>>> import numpy as np
>>> np.set_printoptions(precision=2, suppress=True, linewidth=120)
>>> def tidy(a):
...     return np.round(a, 2) + 0
... 
>>> mat = np.load("test18.npy")
>>> mat
array([[6., 0.],
       [0., 6.]])
>>> # triangular
>>> w, vecs = np.linalg.eigh(mat)
>>> tidy(np.linalg.eigvalsh(mat + -1 * np.eye(2)))
array([5., 5.])
>>> x = np.array([0, 1])
>>> y = mat @ x
>>> coef, lr = np.zeros(2), 1 / np.linalg.norm(mat, 2) ** 2
>>> for i in range(6):
...     coef -= lr * mat.T @ (mat @ coef - y)
...     if i % 1 == 0: print(i, round(np.linalg.norm(mat @ coef - y), 2))
... 
0 0.0
1 0.0
2 0.0
3 0.0
4 0.0
5 0.0
>>> tidy(np.linalg.cond(mat))
np.float64(1.0)
>>> O = mat.astype(float).copy()
>>> for j in range(2):
...     O[:, j] -= O[:, :j] @ (O[:, :j].T @ O[:, j])
...     O[:, j] /= np.linalg.norm(O[:, j])
... 
>>> O
array([[1., 0.],
       [0., 1.]])
>>> O.T @ O
array([[1., 0.],
       [0., 1.]])
>>> A = np.load("a.npy")
>>> A
array([[ 5,  5,  5,  5],
       [ 5, 10, 10, 10],
       [ 5, 10, 15, 15],
       [ 5, 10, 15, 20]])
>>> w, vecs = np.linalg.eigvalsh(A)
Traceback (most recent call last):
  File "<python-input-19>", line 1, in <module>
    w, vecs = np.linalg.eigvalsh(A)
    ^^^^^^^
ValueError: too many values to unpack (expected 2)
>>> w, vecs = np.linalg.eigh(A)
>>> tidy(vecs @ np.diag(w) @ vecs.T)
array([[ 5.,  5.,  5.,  5.],
       [ 5., 10., 10., 10.],
       [ 5., 10., 15., 15.],
       [ 5., 10., 15., 20.]])
>>> tidy(np.linalg.eigvalsh(A + -2 * np.eye(4)))
array([-0.58,  0.13,  3.  , 39.45])
>>> tidy(w)
array([ 1.42,  2.13,  5.  , 41.45])
>>> np.abs(vecs[:, -1]).round(6).argmax()
np.int64(3)
>>> A @ A
array([[100, 175, 225, 250],
       [175, 325, 425, 475],
       [225, 425, 575, 650],
       [250, 475, 650, 750]])
>>> np.trace(A)
np.int64(50)
>>> np.allclose(A, A.T)
True
>>> A.inv()
Traceback (most recent call last):
  File "<python-input-28>", line 1, in <module>
    A.inv()
    ^^^^^
AttributeError: 'numpy.ndarray' object has no attribute 'inv'
>>> rng = np.random.default_rng(549)
>>> lab = rng.permutation(2)
>>> lab
array([0, 1])
>>> other = mat[lab][:, lab]
>>> tidy(np.linalg.det(other)), tidy(np.linalg.det(mat[lab]))
(np.float64(36.0), np.float64(36.0))
>>> tidy(np.sort(np.abs(np.linalg.eigvals(other))))
array([6., 6.])
>>> other
array([[6., 0.],
       [0., 6.]])
>>> np.diag(other)
array([6., 6.])
>>> np.trace(other)
np.float64(12.0)
>>> other = A / np.sqrt((A ** 2).mean(axis=1, keepdims=True))
>>> tidy(np.linalg.norm(other, axis=1))
array([2., 2., 2., 2.])
>>> np.linalg.matrix_rank(other) == np.linalg.matrix_rank(A)
np.True_
>>> np.linalg.matrix_rank(A - A.mean(axis=1, keepdims=True))
np.int64(3)
>>> other[0]
array([1., 1., 1., 1.])
>>> W0 = np.array([[1.0, 0.0, 0.0, 0.0, 0.0],
...     [0.0, 1.0, 0.0, 0.0, 0.0],
...     [0.0, 0.0, -1.0, 0.0, 0.0],
...     [0.0, 0.0, 0.0, -1.0, 0.0],
...     [0.0, 0.0, 0.0, 0.0, 1.0]])
>>> # splits into 5 blocks
>>> x = np.array([2, 0, 2, 2, 2])
>>> tidy(np.sort(np.abs(np.degrees(np.angle(np.linalg.eigvals(W0))))))
array([  0.,   0.,   0., 180., 180.])
>>> tidy(np.abs(np.linalg.eigvals(W0)))
array([1., 1., 1., 1., 1.])
>>> tidy(np.linalg.norm(x)), tidy(np.linalg.norm(W0 @ x))
(np.float64(4.0), np.float64(4.0))
>>> data = np.load("sample9.npy")
>>> tidy(data)
array([[ 0.98,  0.18],
       [ 0.18, -0.98]])
>>> O = data.astype(float).copy()
>>> for j in range(2):
...     O[:, j] -= O[:, :j] @ (O[:, :j].T @ O[:, j])
...     O[:, j] /= np.linalg.norm(O[:, j])
... 
>>> tidy(O)
array([[ 0.98,  0.18],
       [ 0.18, -0.98]])
>>> tidy(O.T @ O)
array([[1., 0.],
       [0., 1.]])
>>> tidy(O.T @ data)
array([[1., 0.],
       [0., 1.]])
>>> w, vecs = np.linalg.eigh(O)
>>> tidy(np.linalg.eigvalsh(O + -1 * np.eye(2)))
array([-2.,  0.])
>>> tidy(np.linalg.svd(O, compute_uv=False))
array([1., 1.])
>>> tidy(w)
array([-1.,  1.])
>>> np.abs(vecs[:, -1]).round(6).argmax()
np.int64(0)
>>> w.sum(), np.trace(O)
(np.float64(0.0), np.float64(0.0))
>>> tidy(np.linalg.eigvalsh(O @ O))
array([1., 1.])
>>> tidy(vecs.T @ O @ vecs)
array([[-1.,  0.],
       [ 0.,  1.]])
>>> (w > 1e-8).sum(), (w < -1e-8).sum()
(np.int64(1), np.int64(1))
>>> W1 = np.array([[-3, 2], [-3, -3]])
>>> coef = np.array([4, 5])
>>> hid = np.maximum(data @ W1 + coef, 0)
>>> np.linalg.matrix_rank(hid)
np.int64(2)
>>> (hid > 0).astype(int)
array([[1, 1],
       [1, 1]])
>>> cent = np.array([[-3, 2], [-1, -2]])
>>> (hid @ cent).round(6).argmax(axis=1)
array([0, 1])
>>> W1 @ cent
array([[  7, -10],
       [ 12,   0]])
>>> lab = rng.permutation(2)
>>> lab
array([1, 0])
>>> other = data[lab][:, lab]
>>> np.allclose(other, data)
False
>>> tidy(np.diag(other))
array([-0.98,  0.98])
>>> np.trace(other)
np.float64(0.0)
>>> tidy(other)
array([[-0.98,  0.18],
       [ 0.18,  0.98]])
>>> sigma = 5 * 0.9 ** np.arange(5)
>>> F = rng.normal(size=(14, 5)) * rng.permutation(sigma)
>>> tidy(F)
array([[ 3.52, -2.96, -1.06,  7.92, -3.79],
       [ 2.32, -5.81,  3.79, -6.24, -0.84],
       [ 5.19, -1.39,  0.56, -1.71, -6.07],
       [ 4.06, -6.59, -8.09,  0.53, -0.14],
       [-0.02, -1.77, -1.75, -6.56, -1.07],
       [ 4.73,  6.9 , -6.1 , -2.66, -6.64],
       [-0.89, -6.17,  1.24,  4.17,  4.26],
       [-2.22, -0.52, -2.24,  7.49,  6.27],
       [-1.85,  6.85,  4.12,  3.62, -5.94],
       [ 3.22,  4.81,  4.58, -0.1 , -4.41],
       [-1.12, -4.29, -4.67, -4.89, -3.49],
       [ 5.41,  3.37,  1.08,  2.51,  2.47],
       [-3.47,  4.13, 11.01, -2.74, -0.01],
       [ 1.9 ,  0.85, -4.61, -1.48, -5.92]])
>>> [round(float(np.linalg.det(W0[:i, :i])), 2) + 0 for i in range(1, 6)]
[1.0, 1.0, -1.0, 1.0, 1.0]
>>> dist = np.linalg.norm(F[:, None] - F[None], axis=-1)
>>> tidy(dist[:5, :5])
array([[ 0.  , 15.57, 10.29, 11.44, 15.21],
       [15.57,  0.  ,  9.28, 13.83,  7.26],
       [10.29,  9.28,  0.  , 11.97,  9.  ],
       [11.44, 13.83, 11.97,  0.  , 11.45],
       [15.21,  7.26,  9.  , 11.45,  0.  ]])
>>> np.unravel_index(dist.round(6).argmax(), dist.shape)
(np.int64(3), np.int64(12))
>>> other = np.c_[F[:, :1] @ np.array([[5]]), np.array([-3, 2, 3, -1, -2, -1, 1, 3, -1, 2, 2, -2, -1, -2])]
>>> tidy(other)
array([[ 17.58,  -3.  ],
       [ 11.61,   2.  ],
       [ 25.96,   3.  ],
       [ 20.32,  -1.  ],
       [ -0.08,  -2.  ],
       [ 23.64,  -1.  ],
       [ -4.44,   1.  ],
       [-11.1 ,   3.  ],
       [ -9.25,  -1.  ],
       [ 16.1 ,   2.  ],
       [ -5.61,   2.  ],
       [ 27.04,  -2.  ],
       [-17.33,  -1.  ],
       [  9.49,  -2.  ]])
>>> np.linalg.matrix_rank(np.c_[F, other])
np.int64(6)
>>> np.linalg.matrix_rank(other)
np.int64(2)
>>> M = np.load("out8.npy")
>>> M
array([[-3, -3,  0,  0,  0,  0],
       [ 3, -3,  0,  0,  0,  0],
       [ 3,  2,  0,  0,  0,  0],
       [ 0,  0, -3, -3,  0,  0],
       [ 0,  0,  3, -3,  0,  0],
       [ 0,  0,  3,  2,  0,  0],
       [ 0,  0,  0,  0, -3, -3],
       [ 0,  0,  0,  0,  3, -3],
       [ 0,  0,  0,  0,  3,  2]])
>>> f = np.array([-4, 4])
>>> np.convolve(M[2], f)
array([-12,   4,   8,   0,   0,   0,   0])
>>> np.array([np.convolve(row, f, "same") for row in M])
array([[ 12,   0, -12,   0,   0,   0],
       [-12,  24, -12,   0,   0,   0],
       [-12,   4,   8,   0,   0,   0],
       [  0,   0,  12,   0, -12,   0],
       [  0,   0, -12,  24, -12,   0],
       [  0,   0, -12,   4,   8,   0],
       [  0,   0,   0,   0,  12,   0],
       [  0,   0,   0,   0, -12,  24],
       [  0,   0,   0,   0, -12,   4]])
>>> x = np.array([3, 3, 0, -3, -2, -3])
>>> a = np.maximum(M @ x, 0)
>>> M * (a > 1e-9)[:, None]
array([[ 0,  0,  0,  0,  0,  0],
       [ 0,  0,  0,  0,  0,  0],
       [ 3,  2,  0,  0,  0,  0],
       [ 0,  0, -3, -3,  0,  0],
       [ 0,  0,  3, -3,  0,  0],
       [ 0,  0,  0,  0,  0,  0],
       [ 0,  0,  0,  0, -3, -3],
       [ 0,  0,  0,  0,  3, -3],
       [ 0,  0,  0,  0,  0,  0]])
>>> a
array([ 0,  0, 15,  9,  9,  0, 15,  3,  0])
>>> M.T @ a
array([ 45,  30,   0, -54, -36, -54])
>>> np.maximum(M @ (3 * x), 0)
array([ 0,  0, 45, 27, 27,  0, 45,  9,  0])
>>> O, R = np.linalg.qr(M)
>>> tidy(R)
array([[ 5.2 ,  1.15,  0.  ,  0.  ,  0.  ,  0.  ],
       [ 0.  ,  4.55,  0.  ,  0.  ,  0.  ,  0.  ],
       [ 0.  ,  0.  , -5.2 , -1.15,  0.  ,  0.  ],
       [ 0.  ,  0.  ,  0.  ,  4.55,  0.  ,  0.  ],
       [ 0.  ,  0.  ,  0.  ,  0.  , -5.2 , -1.15],
       [ 0.  ,  0.  ,  0.  ,  0.  ,  0.  , -4.55]])
>>> tidy(O.T @ O)
array([[1., 0., 0., 0., 0., 0.],
       [0., 1., 0., 0., 0., 0.],
       [0., 0., 1., 0., 0., 0.],
       [0., 0., 0., 1., 0., 0.],
       [0., 0., 0., 0., 1., 0.],
       [0., 0., 0., 0., 0., 1.]])
>>> tidy(np.trace(O @ O.T))
np.float64(6.0)
>>> tidy(O)
array([[-0.58, -0.51,  0.  ,  0.  ,  0.  ,  0.  ],
       [ 0.58, -0.81,  0.  ,  0.  ,  0.  ,  0.  ],
       [ 0.58,  0.29,  0.  ,  0.  ,  0.  ,  0.  ],
       [ 0.  ,  0.  ,  0.58, -0.51,  0.  ,  0.  ],
       [ 0.  ,  0.  , -0.58, -0.81,  0.  ,  0.  ],
       [ 0.  ,  0.  , -0.58,  0.29,  0.  ,  0.  ],
       [ 0.  ,  0.  ,  0.  ,  0.  ,  0.58,  0.51],
       [ 0.  ,  0.  ,  0.  ,  0.  , -0.58,  0.81],
       [ 0.  ,  0.  ,  0.  ,  0.  , -0.58, -0.29]])
>>> tidy(R @ R)
array([[27.  , 11.25,  0.  ,  0.  ,  0.  ,  0.  ],
       [ 0.  , 20.67,  0.  ,  0.  ,  0.  ,  0.  ],
       [ 0.  ,  0.  , 27.  ,  0.75,  0.  ,  0.  ],
       [ 0.  ,  0.  ,  0.  , 20.67,  0.  ,  0.  ],
       [ 0.  ,  0.  ,  0.  ,  0.  , 27.  , 11.25],
       [ 0.  ,  0.  ,  0.  ,  0.  ,  0.  , 20.67]])
>>> tidy(np.prod(np.diag(R))), tidy(np.linalg.det(R))
(np.float64(-13181.09), np.float64(-13181.09))
>>> [int(np.linalg.matrix_rank(np.linalg.matrix_power(R, p))) for p in range(1, 7)]
[6, 6, 6, 6, 6, 6]
>>> x = np.array([-2, -2, 1, 1, 1, 0])
>>> y = M @ x
>>> coef, lr = np.zeros(6), 1 / np.linalg.norm(M, 2) ** 2
>>> for i in range(12):
...     coef -= lr * M.T @ (M @ coef - y)
...     if i % 2 == 0: print(i, round(np.linalg.norm(M @ coef - y), 2))
... 
0 1.48
2 0.26
4 0.05
6 0.01
8 0.0
10 0.0
>>> tidy(np.linalg.cond(M))
np.float64(1.31)
>>> tidy(coef)
array([-2., -2.,  1.,  1.,  1.,  0.])
>>> other = np.array([[7], [1]])
>>> cent = np.array([[1, 0, 1, 2]])
>>> arr = other @ cent + 0.1 * rng.normal(size=(2, 4))
>>> tidy(arr)
array([[ 7.09,  0.01,  7.02, 14.01],
       [ 0.92,  0.04,  1.1 ,  2.09]])
>>> [round(float(x), 2) for x in np.linalg.svd(arr, compute_uv=False)[:3]]
[17.39, 0.15]
>>> np.argsort(-np.linalg.norm(arr, axis=0).round(6), kind="stable")[:3]
array([3, 0, 2])
>>> w, vecs = np.linalg.eigh(mat)
>>> x = np.array([-3, -5])
>>> x @ mat @ x
np.float64(204.0)
>>> tidy(vecs * np.sqrt(w) @ vecs.T)
array([[2.45, 0.  ],
       [0.  , 2.45]])
>>> vecs * np.abs(w) @ vecs.T
array([[6., 0.],
       [0., 6.]])
>>> vecs * np.maximum(w, 0) @ vecs.T
array([[6., 0.],
       [0., 6.]])
>>> left, sigma, vt = np.linalg.svd(arr)
>>> tidy(sigma)
array([17.39,  0.15])
>>> np.argmax(sigma[:-1] / (sigma[1:] + 1e-6)) + 1
np.int64(1)
>>> other = left[:, :1] @ np.diag(sigma[:1]) @ vt[:1]
>>> np.linalg.matrix_rank(other)
np.int64(1)
>>> tidy(np.abs(arr - other).max())
np.float64(0.12)
>>> tidy(np.linalg.norm(arr - other, 2)), tidy(sigma[1])
(np.float64(0.15), np.float64(0.15))
>>> np.linalg.matrix_rank(arr, rtol=0.05)
np.int64(1)
>>> tidy(other)
array([[ 7.08,  0.02,  7.03, 14.01],
       [ 1.04,  0.  ,  1.04,  2.06]])
>>> W1 = np.array([[-4, 1, 0], [-4, 1, -4], [-1, -3, -4], [2, 2, 2]])
>>> coef = np.array([1, 5, -2])
>>> hid = np.maximum(arr @ W1 + coef, 0)
>>> tidy(hid)
array([[ 0.  , 19.05,  0.  ],
       [ 0.23,  6.85,  0.  ]])
>>> cent = np.array([[2, 0], [1, 0], [3, 0]])
>>> (hid @ cent).round(6).argmax(axis=1)
array([0, 0])
>>> E = np.loadtxt("run10.csv", delimiter=",")
>>> E
array([[ 2.,  1., -2., -3.,  1.],
       [ 2.,  2.,  1.,  3., -3.],
       [ 3.,  1., -3.,  2.,  1.],
       [-3.,  1., -1.,  1., -1.],
       [-3.,  1., -1.,  1., -1.]])
>>> x = np.array([1, 1])
>>> y = data @ x
>>> tidy(y)
array([ 1.16, -0.8 ])
>>> tidy(np.linalg.solve(data, 5 * y))
array([5., 5.])
